$ python -q
>>> import numpy as np
>>> from numpy import linalg as LA
>>> np.set_printoptions(precision=3, suppress=True, linewidth=100)
>>> X = np.load("block7.npy")
>>> print(X)
[[ 0.  0.  0. -2.]
 [ 0.  0.  0. -5.]
 [ 0.  0.  0.  5.]
 [-2. -5.  5.  0.]]
>>> vec = np.array([-1, -1, -1, -5])
>>> print(X @ np.eye(4)[0])
[ 0.  0.  0. -2.]
>>> print(X @ vec)
[ 10.  25. -25.   2.]
>>> print(LA.norm(X @ vec) <= LA.norm(X, 2) * LA.norm(vec) + 1e-9)
True
>>> print(X @ np.ones(4))
[-2. -5.  5. -2.]
>>> arr = np.loadtxt("x.csv", delimiter=",")
>>> print(arr)
[[ 0.228  0.073  0.082  0.299  0.274]
 [ 0.073  0.577 -0.026  0.358 -0.331]
 [ 0.082 -0.026  0.99  -0.015 -0.043]
 [ 0.299  0.358 -0.015  0.525  0.178]
 [ 0.274 -0.331 -0.043  0.178  0.68 ]]
>>> print(LA.cond(arr) > 100)
True
>>> print(round(float(LA.norm(arr, 2) / LA.norm(arr)), 3))
0.577
>>> print([round(float(x), 3) for x in LA.svd(arr, compute_uv=False)[:3]])
[1.0, 1.0, 1.0]
>>> P = np.triu(np.array([[1, 0, 0, 0, 2],
...     [1, 1, 2, 2, 1],
...     [0, 1, 0, 1, 1],
...     [2, 1, 1, 2, 0],
...     [2, 1, 1, 1, 2]]), 1) + np.eye(5)
>>> Y = P @ arr @ LA.inv(P)
>>> print(LA.matrix_rank(Y))
3
>>> print(round(LA.det(Y), 3))
-0.0
>>> print(np.trace(Y), np.trace(arr))
3.0 3.0
>>> Y = arr / LA.norm(arr, axis=1, keepdims=True)
>>> C2 = Y @ Y.T
>>> print(C2)
[[ 1.     0.202  0.172  0.863  0.695]
 [ 0.202  1.    -0.035  0.652 -0.528]
 [ 0.172 -0.035  1.    -0.02  -0.052]
 [ 0.863  0.652 -0.02   1.     0.297]
 [ 0.695 -0.528 -0.052  0.297  1.   ]]
>>> print((np.abs(C2) > 0.9).astype(int))
[[1 0 0 0 0]
 [0 1 0 0 0]
 [0 0 1 0 0]
 [0 0 0 1 0]
 [0 0 0 0 1]]
>>> print(C2[1])
[ 0.202  1.    -0.035  0.652 -0.528]
>>> print(round(np.degrees(np.arccos(np.clip(C2[1, 4], -1, 1))), 3))
121.899
>>> print(np.argwhere(np.triu(np.abs(C2) > 0.95, 1)))
[]
>>> print((C2 - 2 * np.eye(5)).round(6).argmax(axis=1))
[3 3 0 0 0]
>>> W0 = np.load("layer2.npy")
>>> print(W0)
[[ 0.  0. -1.]
 [ 0.  0.  0.]
 [-1.  0.  0.]]
>>> # rows and columns are dependent
>>> print(W0.sum(axis=0))
[-1.  0. -1.]
>>> print(LA.svd(W0, compute_uv=False))
[1. 1. 0.]
>>> print(np.unravel_index(np.abs(W0).argmax(), W0.shape))
(np.int64(0), np.int64(2))
>>> print(W0.sum(axis=1))
[-1.  0. -1.]
>>> print(np.abs(W0).max())
1.0
>>> print([round(float(x), 3) for x in LA.svd(W0, compute_uv=False)[:3]])
[1.0, 1.0, 0.0]
>>> print(LA.cond(W0) > 100)
True
>>> print(LA.matrix_rank(W0, rtol=0.1))
2
>>> left, s, vt = LA.svd(W0)
>>> print(s)
[1. 1. 0.]
>>> Y = left[:, :2] @ np.diag(s[:2]) @ vt[:2]
>>> print(np.abs(W0 - Y).max())
0.0
>>> print(np.round(LA.norm(W0 - Y, 2), 3), s[2])
0.0 0.0
>>> print(Y)
[[ 0.  0. -1.]
 [ 0.  0.  0.]
 [-1.  0.  0.]]
>>> left, s, vt = LA.svd(arr)
>>> evecs = vt[:(s > 1e-8).sum()]
>>> rng = np.random.default_rng(141715)
>>> vec = arr[1] + 3 * arr[0] + rng.integers(2) * np.eye(5)[2]
>>> print(vec)
[0.758 0.797 0.219 1.254 0.49 ]
>>> print(np.diag(evecs.T @ evecs))
[0.228 0.577 0.99  0.525 0.68 ]
>>> print(np.all(LA.eigvalsh(W0) > 0))
False
>>> E = np.loadtxt("mat.csv", delimiter=",")
>>> print(E)
[[0.222 0.    0.278 0.5  ]
 [0.    0.727 0.182 0.091]
 [0.12  0.12  0.4   0.36 ]
 [0.35  0.35  0.2   0.1  ]]
>>> labels = rng.permutation(4)
>>> print(labels)
[1 0 3 2]
>>> Y = E[labels][:, labels]
>>> print(np.diag(Y))
[0.727 0.222 0.1   0.4  ]
>>> print(np.sort(np.abs(LA.eigvals(Y))))
[0.146 0.266 0.569 1.   ]
>>> M = np.vander(np.arange(4) - 2, 3, increasing=True)
>>> print(M)
[[ 1 -2  4]
 [ 1 -1  1]
 [ 1  0  0]
 [ 1  1  1]]
>>> P = M @ LA.solve(M.T @ M, M.T)
>>> print(round(float(np.trace(P)), 3))
3.0
>>> print(LA.matrix_rank(np.eye(4) - P))
1
>>> print(np.diag(P))
[0.95 0.55 0.55 0.95]
>>> print(np.round((np.eye(4) - P) @ M, 3) + 0)
[[0. 0. 0.]
 [0. 0. 0.]
 [0. 0. 0.]
 [0. 0. 0.]]
>>> Y = M[0, 0] * M[1:] - np.outer(M[1:, 0], M[0])
>>> print(Y)
[[ 0  1 -3]
 [ 0  2 -4]
 [ 0  3 -3]]
>>> print(LA.matrix_rank(Y), LA.matrix_rank(M))
2 3
